% python3 -q
>>> import numpy as np
>>> import numpy.linalg as la
>>> np.set_printoptions(suppress=True, linewidth=160)
>>> m1 = np.load("x.npy")
>>> m1
array([[  0, -10,  -1,  -3],
       [ 10,   0,   5,  -3],
       [  1,  -5,   0,  -7],
       [  3,   3,   7,   0]])
>>> # antisymmetric, zero diagonal
>>> np.round(np.poly(m1), 2) + 0
array([   1.,    0.,  193.,    0., 2704.])
>>> np.einsum("ij,ji->", m1, m1)
np.int64(-386)
>>> round(la.det(m1[::-1]), 2)
np.float64(2704.0)
>>> w1 = np.array([[7, 0, 2], [5, -1, -5], [7, -8, 3], [2, -5, -8]])
>>> b = np.array([-3, 3, 0])
>>> H = np.maximum(m1 @ w1 + b, 0)
>>> (H > 0).mean(axis=0)
array([0.5, 0.5, 1. ])
>>> la.matrix_rank(H)
np.int64(3)
>>> Z = np.array([[3, 3, 2], [-1, -1, 3], [-1, -1, 1]])
>>> w1 @ Z
array([[ 19,  19,  16],
       [ 21,  21,   2],
       [ 26,  26,  -7],
       [ 19,  19, -19]])
>>> H @ Z
array([[-107, -107,  179],
       [ 229,  229,  251],
       [-126, -126,  212],
       [ 234,  234,  176]])
>>> x = np.array([0, 0, -2, -3])
>>> np.round(la.eigvals(m1).real, 2) + 0
array([0., 0., 0., 0.])
>>> Q = la.solve(np.eye(4) - m1, np.eye(4) + m1)
>>> np.round(Q @ Q.T, 2) + 0
array([[1., 0., 0., 0.],
       [0., 1., 0., 0.],
       [0., 0., 1., 0.],
       [0., 0., 0., 1.]])
>>> np.round(la.det(Q), 2)
np.float64(1.0)
>>> x = np.array([3, 9, 4, 6])
>>> rhs = m1 @ x
>>> b, lr = np.zeros(4), 1 / la.norm(m1, 2) ** 2
>>> for i in range(25):
...     b -= lr * m1.T @ (m1 @ b - rhs)
...     if i % 5 == 0: print(i, round(la.norm(m1 @ b - rhs), 2))
... 
0 6.42
5 4.1
10 2.62
15 1.68
20 1.07
>>> round(float(la.cond(m1)), 2)
3.42
>>> arr = np.array([[0.5, -0.5, 0.6, -0.2, 0.7, -0.5],
...     [2.2, 1.1, -0.2, -1.6, 0.0, -0.9],
...     [1.2, -0.4, 0.3, 2.3, -1.8, 2.2]])
>>> rng = np.random.default_rng(5884)
>>> arr[2] = arr[0] + 0.05 * rng.normal(size=6)
>>> arr.round(2)
array([[ 0.5 , -0.5 ,  0.6 , -0.2 ,  0.7 , -0.5 ],
       [ 2.2 ,  1.1 , -0.2 , -1.6 ,  0.  , -0.9 ],
       [ 0.51, -0.39,  0.61, -0.14,  0.74, -0.58]])
>>> u = np.array([2, 0])
>>> np.round(np.correlate(arr[2], arr[0], "full"), 2)
array([-0.25,  0.55, -0.68,  0.88, -1.09,  1.66, -1.14,  0.94, -0.79,  0.66, -0.29])
>>> np.round(np.convolve(arr[2], u), 2)
array([ 1.02, -0.78,  1.22, -0.29,  1.49, -1.17,  0.  ])
>>> np.round(np.polyval(u, arr[2]), 2)
array([ 1.02, -0.78,  1.22, -0.29,  1.49, -1.17])
